% python3 -q
>>> import numpy as np
>>> np.set_printoptions(suppress=True, linewidth=120)
>>> B = np.array([[1, 1], [1, -1]])
>>> rng = np.random.default_rng(8227)
>>> K = np.kron(B, np.kron(B, B))[rng.permutation(8)][:3]
>>> print(K)
[[ 1  1 -1 -1  1  1 -1 -1]
 [ 1  1 -1 -1 -1 -1  1  1]
 [ 1 -1  1 -1  1 -1  1 -1]]
>>> B = np.array([[2, 0], [0, 3], [2, -3], [1, 3], [3, 2], [3, -2], [0, 2], [3, 3]])
>>> print(np.linalg.matrix_rank(K @ B))
2
>>> print(np.einsum("ij,ij->i", K, K))
[8 8 8]
>>> print(np.einsum("ij->j", K))
[ 3  1 -1 -3  1 -1  1 -1]
>>> B = K[0, 0] * K[1:] - np.outer(K[1:, 0], K[0])
>>> print(B)
[[ 0  0  0  0 -2 -2  2  2]
 [ 0 -2  2  0  0 -2  2  0]]
>>> print(np.flatnonzero(~B.round(6).any(axis=1)))
[]
>>> def softmax(z):
...     e = np.exp(z - z.max(axis=-1, keepdims=True))
...     return e / e.sum(axis=-1, keepdims=True)
... 
>>> print(np.round(softmax(K).sum(axis=1), 3))
[1. 1. 1.]
>>> att = K @ K.T / np.sqrt(8)
>>> print(np.round(softmax(att)[2] @ K, 3))
[ 1.    -0.789  0.789 -1.     0.894 -0.894  0.894 -0.894]
>>> W1 = np.array([[2, 1, 2, 2, 0],
...     [2, 3, 0, 0, 0],
...     [1, 2, 0, 3, 2],
...     [0, 1, 0, 0, 1],
...     [0, 1, 0, 0, 3],
...     [3, 1, 3, 0, 2],
...     [2, 3, 1, 1, 3],
...     [1, 1, 3, 1, 2]])
>>> b = np.array([3, 1, 0, 3, 2])
>>> act = np.maximum(K @ W1 + b, 0)
>>> print(act)
[[6 0 1 0 0]
 [6 4 3 4 0]
 [2 2 0 8 5]]
>>> print(np.linalg.matrix_rank(act))
3
>>> W2 = np.array([[4, -3], [-2, -1], [2, -5], [-5, -4], [-3, -1]])
>>> print((act @ W2).round(6).argmax(axis=1))
[0 0 1]
>>> blk = np.stack([K, -3 * K, K[::-1]])
>>> print(np.round(np.linalg.norm(blk, axis=(1, 2)), 3))
[ 4.899 14.697  4.899]
>>> print(blk.shape)
(3, 3, 8)
>>> print(np.linalg.matrix_rank(blk.reshape(3, -1)))
2
>>> print(np.linalg.matrix_rank(blk))
[3 3 3]
>>> E = np.diag(np.array([3, 2, 0, 2])) + 5 * np.eye(4, k=1) + 5 * np.eye(4, k=-1)
>>> print(E)
[[3. 5. 0. 0.]
 [5. 2. 5. 0.]
 [0. 5. 0. 5.]
 [0. 0. 5. 2.]]
>>> # symmetric
>>> print(np.round(np.linalg.norm(E, axis=1), 3))
[5.831 7.348 7.071 5.385]
>>> print(round(float(np.linalg.norm(E[3], 1)), 3), np.round(np.linalg.norm(E[3], np.inf), 3))
7.0 5.0
>>> print(np.linalg.norm(E, axis=1).argmax())
1
>>> print(round(float(np.linalg.norm(E, "nuc")), 3))
22.565
>>> print(round(float(np.linalg.norm(E, 1)), 3), round(float(np.linalg.norm(E, np.inf)), 3))
12.0 12.0
>>> print(np.round(np.linalg.norm(E, 2), 3))
9.661
>>> print(E[3] @ E[0])
0.0
>>> W0 = np.loadtxt("dump.csv", delimiter=",")
>>> print(W0.round(3))
[[ 1.     0.     0.   ]
 [ 0.     0.966 -0.259]
 [ 0.     0.259  0.966]]
>>> idx = rng.permutation(3)
>>> B = W0[:, idx] * rng.choice([-1, 1], 3)
>>> print(B.round(3))
[[ 1.    -0.    -0.   ]
 [ 0.    -0.966  0.259]
 [ 0.    -0.259 -0.966]]
>>> U, _, Vt = np.linalg.svd(W0.T @ B)
>>> print(np.round(U @ Vt, 3) + 0)
[[ 1.  0.  0.]
 [ 0. -1.  0.]
 [ 0.  0. -1.]]
>>> print(np.round(np.linalg.lstsq(W0, B)[0], 3) + 0)
[[ 1.  0.  0.]
 [ 0. -1.  0.]
 [ 0.  0. -1.]]
